>>> import numpy as np
>>> import numpy.linalg as la
>>> np.set_printoptions(precision=2, suppress=True, linewidth=100, floatmode="fixed")
>>> rnd = lambda a: np.round(a, 2) + 0
>>> K = np.load("test10.npy")
>>> K
array([[1.00, 0.00, 0.00, 0.00, 0.00, 0.00, 0.00],
       [0.00, 2.00, 1.00, 1.00, 1.00, 3.00, 0.00],
       [0.00, 0.00, 3.00, 0.00, 0.00, 0.00, 3.00],
       [0.00, 2.00, 1.00, 3.00, 1.00, 1.00, 3.00],
       [0.00, 2.00, 2.00, 1.00, 1.00, 2.00, 2.00],
       [0.00, 0.00, 3.00, 1.00, 0.00, 3.00, 3.00],
       [0.00, 3.00, 1.00, 0.00, 1.00, 2.00, 3.00]])
>>> la.matrix_rank(K, rtol=0.1)
np.int64(6)
>>> np.argsort(-la.norm(K, axis=0).round(6), kind="stable")[:3]
array([6, 5, 2])
>>> th = np.radians(36)
>>> Rm = np.eye(7)
>>> Rm[6, 6] = Rm[4, 4] = np.cos(th)
>>> Rm[6, 4], Rm[4, 6] = -np.sin(th), np.sin(th)
>>> print(rnd(Rm))
[[ 1.00  0.00  0.00  0.00  0.00  0.00  0.00]
 [ 0.00  1.00  0.00  0.00  0.00  0.00  0.00]
 [ 0.00  0.00  1.00  0.00  0.00  0.00  0.00]
 [ 0.00  0.00  0.00  1.00  0.00  0.00  0.00]
 [ 0.00  0.00  0.00  0.00  0.81  0.00  0.59]
 [ 0.00  0.00  0.00  0.00  0.00  1.00  0.00]
 [ 0.00  0.00  0.00  0.00 -0.59  0.00  0.81]]
>>> out = K @ Rm.T
>>> rnd(out)
array([[ 1.00,  0.00,  0.00,  0.00,  0.00,  0.00,  0.00],
       [ 0.00,  2.00,  1.00,  1.00,  0.81,  3.00, -0.59],
       [ 0.00,  0.00,  3.00,  0.00,  1.76,  0.00,  2.43],
       [ 0.00,  2.00,  1.00,  3.00,  2.57,  1.00,  1.84],
       [ 0.00,  2.00,  2.00,  1.00,  1.98,  2.00,  1.03],
       [ 0.00,  0.00,  3.00,  1.00,  1.76,  3.00,  2.43],
       [ 0.00,  3.00,  1.00,  0.00,  2.57,  2.00,  1.84]])
>>> rnd(np.abs(out - K).max(axis=0))
array([0.00, 0.00, 0.00, 0.00, 1.76, 0.00, 1.16])
>>> Uu, s, Vt = la.svd(K)
>>> np.argmax(s[:-1] / (s[1:] + 1e-6)) + 1
np.int64(6)
>>> print(rnd(s))
[9.89 4.03 2.90 2.30 1.11 1.00 0.05]
>>> out = Uu[:, :6] @ np.diag(s[:6]) @ Vt[:6]
>>> rnd(np.abs(K - out).max())
np.float64(0.03)
>>> print(rnd(la.norm(K - out, 2)), rnd(s[6]))
0.05 0.05
>>> rnd(la.norm(K - out) / la.norm(K))
np.float64(0.0)
>>> Q, Rm = la.qr(K)
>>> rnd(np.abs(np.diag(Rm)))
array([1.00, 4.58, 4.39, 2.55, 0.27, 2.58, 0.42])
>>> np.trace(Q @ Q.T)
np.float64(7.0)
>>> rnd(Q @ Rm)
array([[1.00, 0.00, 0.00, 0.00, 0.00, 0.00, 0.00],
       [0.00, 2.00, 1.00, 1.00, 1.00, 3.00, 0.00],
       [0.00, 0.00, 3.00, 0.00, 0.00, 0.00, 3.00],
       [0.00, 2.00, 1.00, 3.00, 1.00, 1.00, 3.00],
       [0.00, 2.00, 2.00, 1.00, 1.00, 2.00, 2.00],
       [0.00, 0.00, 3.00, 1.00, 0.00, 3.00, 3.00],
       [0.00, 3.00, 1.00, 0.00, 1.00, 2.00, 3.00]])
>>> print(np.allclose(Rm.T @ Rm, K.T @ K))
True
>>> out = np.array([[0, 1], [-1, -2], [-1, 0], [-2, 0], [0, 2], [-3, 1], [3, -2]])
>>> print(np.einsum("ij->j", K))
[ 1.00  9.00 11.00  6.00  4.00 11.00 14.00]
>>> la.matrix_rank(np.vstack([K, out.T]))
np.int64(7)
>>> np.einsum("ij,ij->i", K, K)
array([ 1.00, 16.00, 18.00, 25.00, 18.00, 28.00, 24.00])
>>> np.einsum("ik,kj->ij", K, out)
array([[  0.00,   1.00],
       [-14.00,   1.00],
       [  6.00,  -6.00],
       [ -3.00,  -7.00],
       [ -6.00,  -4.00],
       [ -5.00,  -3.00],
       [ -1.00,  -8.00]])
>>> print(la.matrix_rank(K @ out))
2
>>> np.vstack([K, out.T]).shape
(9, 7)
>>> K @ out
array([[  0.00,   1.00],
       [-14.00,   1.00],
       [  6.00,  -6.00],
       [ -3.00,  -7.00],
       [ -6.00,  -4.00],
       [ -5.00,  -3.00],
       [ -1.00,  -8.00]])
